% python3 -q
>>> import numpy as np
>>> np.set_printoptions(suppress=True, linewidth=200)
>>> def rd(a):
...     return np.round(a, 2) + 0
... 
>>> F = np.loadtxt("dump.csv", delimiter=",")
>>> F
array([[ 0.,  0.,  0.,  0.,  0.,  0.,  0.,  0.,  0.,  0.,  0.],
       [ 0., -2.,  3.,  0.,  2., -2.,  0.,  0.,  0.,  0.,  0.],
       [ 0.,  3.,  1.,  0., -1.,  0.,  0.,  0.,  0.,  0.,  0.],
       [ 0.,  0.,  0., -3.,  0.,  0.,  1., -1., -2.,  0.,  3.],
       [ 0., -2., -3.,  0.,  3.,  1.,  0.,  0.,  0.,  0.,  0.],
       [ 0., -3., -3.,  0., -2., -1.,  0.,  0.,  0.,  0.,  0.],
       [ 0.,  0.,  0., -3.,  0.,  0., -1.,  3.,  1.,  0.,  2.],
       [ 0.,  0.,  0., -2.,  0.,  0.,  2., -2., -1.,  0.,  0.],
       [ 0.,  0.,  0.,  2.,  0.,  0.,  2.,  2.,  3.,  0.,  0.],
       [ 3.,  0.,  0.,  0.,  0.,  0.,  0.,  0.,  0., -3.,  0.],
       [ 0.,  0.,  0., -3.,  0.,  0., -2., -3.,  3.,  0.,  3.]])
>>> # splits into 3 blocks
>>> x = np.array([0, -1, 2, 2, -2, 1, -2, -1, -1, -1, 0])
>>> np.sign((F @ x).round(6))
array([ 0.,  1.,  1., -1., -1.,  0., -1., -1., -1.,  1., -1.])
>>> (F * x).sum(axis=1)
array([ 0.,  2.,  1., -5., -9.,  0., -8., -5., -5.,  3., -2.])
>>> np.linalg.norm(F @ x) <= np.linalg.norm(F, 2) * np.linalg.norm(x) + 1e-9
np.True_
>>> F @ np.eye(11)[1]
array([ 0., -2.,  3.,  0., -2., -3.,  0.,  0.,  0.,  0.,  0.])
>>> F @ np.ones(11)
array([ 0.,  1.,  3., -2., -1., -9.,  2., -3.,  9.,  0., -2.])
>>> (F @ x).argmax()
np.int64(9)
>>> print((F + F.T) / 2)
[[ 0.   0.   0.   0.   0.   0.   0.   0.   0.   1.5  0. ]
 [ 0.  -2.   3.   0.   0.  -2.5  0.   0.   0.   0.   0. ]
 [ 0.   3.   1.   0.  -2.  -1.5  0.   0.   0.   0.   0. ]
 [ 0.   0.   0.  -3.   0.   0.  -1.  -1.5  0.   0.   0. ]
 [ 0.   0.  -2.   0.   3.  -0.5  0.   0.   0.   0.   0. ]
 [ 0.  -2.5 -1.5  0.  -0.5 -1.   0.   0.   0.   0.   0. ]
 [ 0.   0.   0.  -1.   0.   0.  -1.   2.5  1.5  0.   0. ]
 [ 0.   0.   0.  -1.5  0.   0.   2.5 -2.   0.5  0.  -1.5]
 [ 0.   0.   0.   0.   0.   0.   1.5  0.5  3.   0.   1.5]
 [ 1.5  0.   0.   0.   0.   0.   0.   0.   0.  -3.   0. ]
 [ 0.   0.   0.   0.   0.   0.   0.  -1.5  1.5  0.   3. ]]
>>> rd(np.linalg.matrix_power(F, 2))
array([[  0.,   0.,   0.,   0.,   0.,   0.,   0.,   0.,   0.,   0.,   0.],
       [  0.,  15.,  -3.,   0.,   3.,   8.,   0.,   0.,   0.,   0.,   0.],
       [  0.,  -1.,  13.,   0.,   2.,  -7.,   0.,   0.,   0.,   0.,   0.],
       [  0.,   0.,   0.,  -5.,   0.,   0., -16.,  -5.,  11.,   0.,   2.],
       [  0., -14., -21.,   0.,   6.,   6.,   0.,   0.,   0.,   0.,   0.],
       [  0.,   4.,  -3.,   0.,  -7.,   5.,   0.,   0.,   0.,   0.,   0.],
       [  0.,   0.,   0.,   2.,   0.,   0.,   2., -10.,  11.,   0.,  -5.],
       [  0.,   0.,   0.,   2.,   0.,   0., -10.,  10.,   5.,   0.,  -2.],
       [  0.,   0.,   0., -10.,   0.,   0.,  10.,   6.,   5.,   0.,  10.],
       [ -9.,   0.,   0.,   0.,   0.,   0.,   0.,   0.,   0.,   9.,   0.],
       [  0.,   0.,   0.,  18.,   0.,   0.,  -7.,   0.,  25.,   0.,  -4.]])
>>> print(np.allclose(F @ F.T, F.T @ F))
False
>>> np.allclose(F, F.T)
False
>>> F @ F
array([[  0.,   0.,   0.,   0.,   0.,   0.,   0.,   0.,   0.,   0.,   0.],
       [  0.,  15.,  -3.,   0.,   3.,   8.,   0.,   0.,   0.,   0.,   0.],
       [  0.,  -1.,  13.,   0.,   2.,  -7.,   0.,   0.,   0.,   0.,   0.],
       [  0.,   0.,   0.,  -5.,   0.,   0., -16.,  -5.,  11.,   0.,   2.],
       [  0., -14., -21.,   0.,   6.,   6.,   0.,   0.,   0.,   0.,   0.],
       [  0.,   4.,  -3.,   0.,  -7.,   5.,   0.,   0.,   0.,   0.,   0.],
       [  0.,   0.,   0.,   2.,   0.,   0.,   2., -10.,  11.,   0.,  -5.],
       [  0.,   0.,   0.,   2.,   0.,   0., -10.,  10.,   5.,   0.,  -2.],
       [  0.,   0.,   0., -10.,   0.,   0.,  10.,   6.,   5.,   0.,  10.],
       [ -9.,   0.,   0.,   0.,   0.,   0.,   0.,   0.,   0.,   9.,   0.],
       [  0.,   0.,   0.,  18.,   0.,   0.,  -7.,   0.,  25.,   0.,  -4.]])
>>> rd(np.linalg.det(F))
np.float64(0.0)
>>> rd(np.abs(np.linalg.eigvals(F)).max())
np.float64(4.52)
>>> np.linalg.determinant(F)
Traceback (most recent call last):
  File "<python-input-20>", line 1, in <module>
    np.linalg.determinant(F)
    ^^^^^^^^^^^^^^^^^^^^^
AttributeError: module 'numpy.linalg' has no attribute 'determinant'
>>> np.trace(F)
np.float64(-2.0)
